>>> import numpy as np
>>> np.set_printoptions(precision=1, suppress=True, linewidth=200, legacy="1.25")
>>> tidy = lambda a: np.round(a, 1) + 0
>>> mat = np.array([[0.1, -1.0, -0.4, 0.4],
...     [-0.9, 0.2, -2.3, 1.1],
...     [-0.3, -0.5, -1.8, 0.2],
...     [-1.6, 0.2, -0.1, 0.0],
...     [0.2, -1.0, 1.0, 0.1]])
>>> mat
array([[ 0.1, -1. , -0.4,  0.4],
       [-0.9,  0.2, -2.3,  1.1],
       [-0.3, -0.5, -1.8,  0.2],
       [-1.6,  0.2, -0.1,  0. ],
       [ 0.2, -1. ,  1. ,  0.1]])
>>> left, sv, vt = np.linalg.svd(mat, full_matrices=False)
>>> tidy(np.sqrt((sv ** 2).sum())), tidy(np.linalg.norm(mat))
(4.1, 4.1)
>>> A = np.diag(3 * np.array([-1, -2, -1, 1, 0])) + np.array([[-8, 3, -8, 5, -2],
...     [-1, -8, -1, -2, -2],
...     [-4, 9, 3, -6, 1],
...     [-7, 9, -4, -3, 0],
...     [8, -5, -2, 5, 6]])
>>> A
array([[-11,   3,  -8,   5,  -2],
       [ -1, -14,  -1,  -2,  -2],
       [ -4,   9,   0,  -6,   1],
       [ -7,   9,  -4,   0,   0],
       [  8,  -5,  -2,   5,   6]])
>>> def softmax(z):
...     e = np.exp(z - z.max(axis=-1, keepdims=True))
...     return e / e.sum(axis=-1, keepdims=True)
... 
>>> tidy(softmax(A).sum(axis=1))
array([1., 1., 1., 1., 1.])
>>> att = A @ A.T / np.sqrt(5)
>>> tidy(softmax(att))
array([[1., 0., 0., 0., 0.],
       [0., 1., 0., 0., 0.],
       [0., 0., 1., 0., 0.],
       [0., 0., 0., 1., 0.],
       [0., 0., 0., 0., 1.]])
>>> tidy(softmax(att)[2] @ A)
array([-4.,  9.,  0., -6.,  1.])
>>> left, sv, vt = np.linalg.svd(A)
>>> np.argmax(sv[:-1] / (sv[1:] + 1e-6)) + 1
4
>>> out = left[:, :4] @ np.diag(sv[:4]) @ vt[:4]
>>> tidy(np.linalg.norm(A - out) / np.linalg.norm(A))
0.0
>>> np.linalg.matrix_rank(out)
4
>>> tidy(np.linalg.norm(A - out, 2)), tidy(sv[4])
(0.2, 0.2)
>>> F = np.load("layer17.npy")
>>> F
array([[2, 0, 0, 0],
       [3, 1, 0, 0],
       [3, 1, 0, 0],
       [1, 1, 2, 2]])
>>> rk = np.linalg.matrix_rank(F)
>>> rk
3
>>> null = np.linalg.svd(F)[2][rk:].T
>>> tidy(null[:, 0] / null[np.abs(null[:, 0]).round(6).argmax(), 0])
array([ 0.,  0.,  1., -1.])
>>> null.shape
(4, 1)
>>> [int(np.linalg.matrix_rank(np.delete(F, i, axis=0))) for i in range(4)]
[2, 3, 3, 2]
>>> [int(np.linalg.matrix_rank(F[:i])) for i in range(1, len(F) + 1)]
[1, 2, 2, 3]
>>> left, sv, vt = np.linalg.svd(F)
>>> evecs = vt[:(sv > 1e-8).sum()]
>>> rng = np.random.default_rng(13727)
>>> x0 = F[3] + -2 * F[0] + rng.integers(2) * np.eye(4)[3]
>>> x0
array([-3.,  1.,  2.,  2.])
>>> tidy(np.diag(evecs.T @ evecs))
array([1. , 1. , 0.5, 0.5])
>>> np.allclose(evecs.T @ evecs @ x0, x0)
True
>>> tidy(evecs.T @ evecs)
array([[1. , 0. , 0. , 0. ],
       [0. , 1. , 0. , 0. ],
       [0. , 0. , 0.5, 0.5],
       [0. , 0. , 0.5, 0.5]])
>>> tidy(np.linalg.norm(x0 - evecs.T @ evecs @ x0))
0.0
>>> hat = np.triu(np.array([[0, 2, 0, 3], [3, 2, 3, 1], [2, 2, 2, 1], [0, 0, 0, 0]]), 1) + np.eye(4)
>>> out = hat @ F @ np.linalg.inv(hat)
>>> np.linalg.matrix_rank(out)
3
>>> tidy(np.linalg.det(out))
0.0
>>> tidy(np.poly(out))
array([ 1., -5.,  8., -4.,  0.])
>>> out
array([[ 11., -17.,  57., -67.],
       [ 13., -21.,  65., -81.],
       [  4.,  -6.,  20., -24.],
       [  1.,  -1.,   5.,  -5.]])
>>> np.trace(out), np.trace(F)
(5.0, 5)
>>> x0 = np.array([1, 6, 6, 5])
>>> out * x0
array([[  11., -102.,  342., -335.],
       [  13., -126.,  390., -405.],
       [   4.,  -36.,  120., -120.],
       [   1.,   -6.,   30.,  -25.]])
>>> out @ (2 * x0)
array([-168., -256.,  -64.,    0.])
>>> out @ np.ones(4)
array([-16., -24.,  -6.,   0.])
>>> np.einsum("ij,j->i", out, x0)
array([ -84., -128.,  -32.,    0.])
>>> np.linalg.norm(out @ x0) <= np.linalg.norm(out, 2) * np.linalg.norm(x0) + 1e-9
True
>>> left, sv, vt = np.linalg.svd(F)
>>> np.argmax(sv[:-1] / (sv[1:] + 1e-6)) + 1
3
>>> out = left[:, :3] @ np.diag(sv[:3]) @ vt[:3]
>>> np.linalg.matrix_rank(F, rtol=0.05)
3
>>> tidy(out)
array([[2., 0., 0., 0.],
       [3., 1., 0., 0.],
       [3., 1., 0., 0.],
       [1., 1., 2., 2.]])
>>> tidy(np.linalg.norm(F - out, 2)), tidy(sv[3])
(0.0, 0.0)
>>> arr = np.load("sample18.npy")
>>> tidy(arr)
array([[ 1. ,  0. ,  0. ,  0. ],
       [ 0. ,  0.3,  1. ,  0. ],
       [ 0. , -1. ,  0.3,  0. ],
       [ 0. ,  0. ,  0. ,  1. ]])
>>> out = np.array([[1, 0, 0], [1, 1, 1]])
>>> cent = np.kron(out, arr)
>>> np.linalg.matrix_rank(cent)
8
>>> tidy(cent)
array([[ 1. ,  0. ,  0. ,  0. ,  0. ,  0. ,  0. ,  0. ,  0. ,  0. ,  0. ,  0. ],
       [ 0. ,  0.3,  1. ,  0. ,  0. ,  0. ,  0. ,  0. ,  0. ,  0. ,  0. ,  0. ],
       [ 0. , -1. ,  0.3,  0. ,  0. ,  0. ,  0. ,  0. ,  0. ,  0. ,  0. ,  0. ],
       [ 0. ,  0. ,  0. ,  1. ,  0. ,  0. ,  0. ,  0. ,  0. ,  0. ,  0. ,  0. ],
       [ 1. ,  0. ,  0. ,  0. ,  1. ,  0. ,  0. ,  0. ,  1. ,  0. ,  0. ,  0. ],
       [ 0. ,  0.3,  1. ,  0. ,  0. ,  0.3,  1. ,  0. ,  0. ,  0.3,  1. ,  0. ],
       [ 0. , -1. ,  0.3,  0. ,  0. , -1. ,  0.3,  0. ,  0. , -1. ,  0.3,  0. ],
       [ 0. ,  0. ,  0. ,  1. ,  0. ,  0. ,  0. ,  1. ,  0. ,  0. ,  0. ,  1. ]])
>>> tidy(np.linalg.norm(cent, 2)), tidy(np.linalg.norm(out, 2) * np.linalg.norm(arr, 2))
(1.8, 1.8)
>>> q, Rm = np.linalg.qr(arr)
>>> tidy(np.trace(q @ q.T))
4.0
>>> data = np.load("mat.npy")
>>> data
array([[ 0.4,  0.9, -0.4, -0.4],
       [-0.3,  0. ,  0.9,  0.1],
       [ 0.7, -0.2,  0.1, -0.6],
       [-0.4, -0.3, -0.1,  0.4],
       [-1.5,  0.1, -0.1,  1.5],
       [ 0. ,  0.6,  1.4,  0. ],
       [-0.3,  1.7, -1.1,  0.4],
       [ 0.2,  0. , -0.3, -0.3],
       [ 0.4,  0.2,  0.2, -0.4],
       [-0.3,  0. , -1.7,  0.3],
       [-0.4, -0.1,  0.9,  0.4],
       [ 0.4,  0.9, -0.4, -0.2],
       [-2.7, -0.2, -0.9,  2.5],
       [-0.1, -1.2, -1. ,  0.1],
       [-0.3,  0.6, -0.4,  0.2],
       [-0.3, -0.6,  0.5,  0.3],
       [-0.6,  0.2, -0.8,  0.6],
       [ 0.8, -1.9,  0.7, -0.9],
       [ 0.1,  1.9, -1.6, -0.1],
       [-0.1,  0.5, -0.8,  0.1],
       [ 0.2, -0.8,  1.1, -0.3],
       [-0.3,  0.1,  0.6,  0.4],
       [ 0.5, -0.5, -0.9, -0.6],
       [-0.7, -1. , -0.9,  0.9],
       [ 0.4, -0.1, -1.6, -0.4],
       [-0.3, -1.3, -1. ,  0.1],
       [-1.4,  0.2, -0.2,  1.4],
       [ 0.1, -0.7,  0.2, -0.2],
       [-1. ,  0.7,  1.6,  1. ],
       [-0.7,  0.5, -0.1,  0.8],
       [ 1.9, -0.2,  0.8, -1.7],
       [ 1. ,  1.9,  0.1, -0.9]])
>>> f = np.array([-1, -6])
>>> tidy(np.cross(data[28, :3], data[24, :3]))
array([-1. , -1. , -0.2])
>>> tidy(np.correlate(data[28], data[24], "full"))
array([ 0.4,  1.3, -1.7, -3.4, -1.5,  0.5,  0.4])
>>> z = data[:, 3] > np.median(data[:, 3])
>>> f = data[z].mean(axis=0) - data[~z].mean(axis=0)
>>> ((data - data.mean(axis=0)) @ f > 0).astype(int)
array([0, 1, 0, 1, 1, 0, 1, 0, 0, 1, 1, 0, 1, 0, 1, 1, 1, 0, 0, 0, 0, 1, 0, 1, 0, 0, 1, 0, 1, 1, 0, 0])
>>> tidy((((data - data.mean(axis=0)) @ f > 0) == z).mean())
1.0
>>> np.argsort(-np.abs(f).round(6), kind="stable")
array([3, 0, 1, 2])
>>> z.astype(int)
array([0, 0, 0, 1, 1, 0, 1, 0, 0, 1, 1, 0, 1, 0, 1, 1, 1, 0, 0, 0, 0, 1, 0, 1, 0, 0, 1, 0, 1, 1, 0, 0])
>>> d = np.linalg.norm(data[:, None] - data[None], axis=-1)
>>> d[29].round(6).argsort(kind="stable")[:4]
array([29, 14, 16,  3])
>>> (d + 1e9 * np.eye(32)).round(6).argmin(axis=1)
array([11, 10,  8, 15, 26,  1, 18,  8,  2, 24,  1,  0,  4, 25, 19, 10, 14, 20,  6, 14, 27, 10, 24, 25, 22, 13,  4, 15, 10, 14,  2,  0])
>>> d.mean(axis=1).argmax()
12
>>> np.linalg.matrix_rank(d ** 2)
6
>>> out = np.array([[0, -1, 1],
...     [-1, -1, 3],
...     [3, -1, -2],
...     [-1, -3, 0],
...     [1, -1, -1],
...     [3, 0, -2]])
>>> W0 = out.T @ out
>>> W0
array([[ 21,   0, -16],
       [  0,  13,  -1],
       [-16,  -1,  19]])
>>> z = rng.permutation(3)
>>> z
array([1, 2, 0])
>>> out = W0[z][:, z]
>>> tidy(np.linalg.det(out)), tidy(np.linalg.det(W0[z]))
(1838.0, 1838.0)
>>> out
array([[ 13,  -1,   0],
       [ -1,  19, -16],
       [  0, -16,  21]])
>>> np.allclose(out, W0)
False
>>> np.trace(out)
53
>>> np.diag(out)
array([13, 19, 21])
>>> tidy(np.sort(np.abs(np.linalg.eigvals(out))))
array([ 3.9, 13. , 36.1])
>>> K = np.load("w.npy")
>>> tidy(K)
array([[-16.3,   4.7,  16.5,  15. ],
       [-14.6,   3.7,  15.4,  14. ],
       [ -8.5,   0.7,  11.3,  10.5],
       [ -5.9,  -0.5,   9.4,   8.8],
       [ -4.3,  -1.1,   8.1,   7.7],
       [ -3.6,  -1.3,   7.5,   7.2],
       [ -3.5,  -1.4,   7.4,   7.1],
       [ -1.7,  -1.9,   5.7,   5.6],
       [ -1.1,  -2. ,   5.2,   5.1],
       [ -1. ,  -2. ,   5. ,   5. ],
       [  0.2,  -2. ,   3.4,   3.5],
       [  0.7,  -1.8,   2.4,   2.7],
       [  0.9,  -1.4,   1.7,   1.9],
       [  0.9,  -1.2,   1.3,   1.6],
       [  0.8,  -1. ,   1.1,   1.3],
       [  0.3,  -0.2,   0.2,   0.3],
       [ -0.2,   0.1,  -0.1,  -0.2],
       [ -0.5,   0.2,  -0.3,  -0.5],
       [ -0.6,   0.3,  -0.3,  -0.6],
       [ -0.9,   0.2,  -0.4,  -0.8],
       [ -0.9,   0.2,  -0.5,  -0.9],
       [ -1.3,   0. ,  -0.6,  -1.2],
       [ -1.3,  -3.1,  -0.9,  -2.7],
       [ -1.2,  -3.3,  -0.9,  -2.8],
       [  0.7,  -8.4,  -1.4,  -4.2],
       [  1.2,  -9.4,  -1.4,  -4.5],
       [  1.6, -10.2,  -1.5,  -4.7],
       [  2.9, -12.9,  -1.8,  -5.4],
       [  3.5, -14.1,  -1.9,  -5.7],
       [  5.3, -17.4,  -2.2,  -6.5]])
>>> Xs = K - K.mean(axis=0)
>>> evecs = np.linalg.svd(Xs)[2][:3]
>>> out = Xs - Xs @ evecs.T @ evecs
>>> tidy((Xs @ evecs.T).std(axis=0))
array([9.4, 3.5, 1.8])
>>> tidy(np.linalg.norm(out) / np.linalg.norm(Xs))
0.0
>>> np.linalg.norm(out, axis=1).round(6).argmax()
0
